In [1]: import numpy as np

In [2]: np.set_printoptions(precision=2, suppress=True, linewidth=120)

In [3]: feats = np.load("x.npy")

In [4]: feats
Out[4]: 
array([[-0.14, -1.14, -0.59,  0.68,  2.23, -0.83,  0.27,  0.95, -0.45],
       [ 0.68,  2.04,  0.73, -0.57, -0.04,  0.05, -1.81,  0.37, -0.3 ],
       [-0.31,  0.5 , -0.34,  0.59,  2.13,  1.8 ,  0.38,  0.28, -0.47],
       [-0.27, -0.37, -0.17,  0.34,  0.26,  2.04, -1.97,  0.06, -0.73],
       [ 0.87,  1.08,  0.1 , -0.55,  0.08, -1.58,  0.35, -0.3 , -2.01],
       [ 0.19,  1.7 ,  0.3 ,  1.55,  1.57, -0.13,  0.7 , -0.44, -0.65],
       [ 1.24, -0.22, -0.4 ,  0.37,  0.05, -1.24, -1.67,  1.6 , -0.44],
       [ 0.38,  0.66, -1.89,  1.65, -0.95,  0.88, -0.55, -0.29, -0.23],
       [ 0.36, -0.57,  0.46,  1.84,  1.11,  0.8 , -0.89, -0.07,  1.5 ],
       [-1.03, -0.02, -1.16,  0.93, -0.12,  2.15, -1.03, -0.02, -0.23],
       [ 0.63, -1.66,  0.71, -1.52,  0.78,  0.82,  0.55,  1.19,  0.21],
       [ 0.57, -2.36,  0.23,  0.67, -0.47,  0.26,  0.68,  1.2 ,  0.65],
       [ 1.33,  1.86, -1.46,  0.59, -0.63, -0.51,  0.17,  0.59, -0.5 ],
       [-0.39, -0.72, -0.96, -0.08, -0.39,  2.48, -0.14, -0.97, -0.33],
       [ 0.19,  0.17, -1.24, -1.18,  1.85,  1.17, -0.38,  0.7 ,  0.77],
       [ 0.14, -0.29,  0.93, -0.08, -0.21, -0.97,  2.55, -0.71,  0.22],
       [-1.48, -0.76,  0.65,  0.67, -0.76, -0.35, -1.78,  0.07,  1.23],
       [-0.72, -1.23,  0.21,  1.5 ,  2.05,  0.04,  0.53, -0.35, -0.21],
       [-1.74,  0.37, -0.17,  0.14, -0.97, -0.63,  0.65, -1.98, -0.29],
       [-0.06, -0.1 , -1.67, -0.64, -0.71,  0.52,  2.19, -0.44,  0.18],
       [-0.6 ,  0.01, -0.98, -0.16,  0.12, -0.39, -2.18,  0.76,  1.47],
       [ 0.31,  1.93, -0.93,  0.28,  0.66, -0.15,  0.48,  1.36, -1.29],
       [-1.38,  1.3 ,  1.43, -0.35,  1.22, -1.23,  0.38, -0.18, -0.23],
       [-0.32, -0.31,  0.36,  0.75, -1.99, -0.05,  0.25,  1.8 ,  0.91],
       [-0.65, -0.51, -0.95,  0.86,  2.04, -0.34,  1.19,  0.88,  0.43],
       [ 1.93,  1.51, -0.31,  0.69, -1.13,  0.19, -0.65, -0.69, -0.49],
       [-1.06, -1.74,  1.61,  0.71,  0.37,  0.05, -1.19, -0.13,  0.42],
       [-0.41,  2.3 , -0.05, -0.15,  1.7 , -0.55,  0.34, -0.46, -0.1 ],
       [ 1.98, -0.4 , -0.87,  0.42, -0.52,  0.61,  0.05, -1.31,  1.28],
       [ 0.46, -0.46, -1.09, -0.6 , -1.57,  1.28, -0.07,  1.55, -0.7 ],
       [ 0.16, -0.97,  1.23,  0.19,  1.75, -0.83, -1.41, -0.72, -0.47],
       [-1.78, -1.18, -0.13,  0.07,  0.32, -1.39, -0.4 , -1.02,  1.08],
       [ 0.32,  0.79,  1.77, -0.19, -0.69, -1.13,  0.22, -0.27,  1.8 ],
       [-0.84,  0.77,  0.81, -0.51, -1.41, -1.55, -0.72,  0.22, -1.35],
       [ 1.29,  0.18,  1.  ,  0.65,  0.02,  0.2 ,  0.52, -0.96,  2.16],
       [-0.18, -0.79,  0.58, -0.5 ,  0.22,  1.1 , -1.5 ,  0.86, -1.87],
       [-1.55, -0.11, -0.87,  1.29,  0.64,  0.04, -0.76,  0.88,  1.54],
       [ 1.55, -1.34,  1.97, -0.15,  0.19, -0.26, -0.12,  0.05,  0.89],
       [ 0.4 , -0.97,  0.36,  0.03,  1.76, -0.04,  0.94,  0.93, -1.7 ],
       [-0.79,  1.35,  0.02, -1.63, -0.6 ,  0.55,  0.38,  0.9 , -1.5 ],
       [ 0.48,  0.05, -1.86, -1.22,  1.51, -0.73,  0.12, -0.91,  0.42],
       [ 1.18,  0.68,  0.67,  2.4 , -0.58,  0.  ,  0.63, -0.14, -0.46],
       [-0.41, -0.42,  1.45, -0.98,  0.58,  1.44, -0.12, -0.56, -1.69],
       [ 0.15, -0.02, -0.06, -1.41, -1.07,  0.47, -0.4 , -1.5 , -1.79],
       [-1.29, -0.74,  0.26, -0.72, -1.1 , -1.43,  1.39, -0.63,  0.77],
       [-0.61, -0.75, -1.54,  1.2 ,  1.45, -1.23,  0.53,  0.39,  0.44],
       [ 0.68,  1.3 ,  1.35,  0.32,  0.58, -0.67,  1.09, -0.83,  1.51],
       [-1.23,  0.36, -1.29,  1.07, -0.35, -1.39,  1.02, -1.18,  0.28],
       [-1.25, -0.68, -0.14, -0.88, -1.55,  0.45,  0.59,  1.6 , -0.82],
       [ 1.98,  0.04, -0.59, -0.44,  1.36,  0.8 , -0.98,  0.59,  0.85]])

In [5]: W2 = feats[[23, 44]].astype(float)

In [6]: for _ in range(6):
   ...:     labels = np.linalg.norm(feats[:, None] - W2, axis=-1).argmin(axis=1)
   ...:     W2 = np.array([feats[labels == j].mean(axis=0) for j in range(2)])
   ...: 

In [7]: labels
Out[7]: 
array([1, 0, 0, 0, 1, 1, 0, 0, 0, 0, 0, 0, 0, 0, 0, 1, 0, 1, 1, 1, 0, 0, 1, 0, 1, 0, 0, 1, 0, 0, 1, 1, 1, 1, 0, 0, 0,
       0, 1, 0, 1, 0, 1, 1, 1, 1, 1, 1, 0, 0])

In [8]: np.abs(W2[1] - W2[0]).argmax()
Out[8]: np.int64(5)

In [9]: W2
Out[9]: 
array([[ 0.24, -0.06, -0.16,  0.25, -0.05,  0.53, -0.46,  0.42,  0.13],
       [-0.36,  0.08,  0.09,  0.04,  0.56, -0.64,  0.52, -0.41, -0.17]])
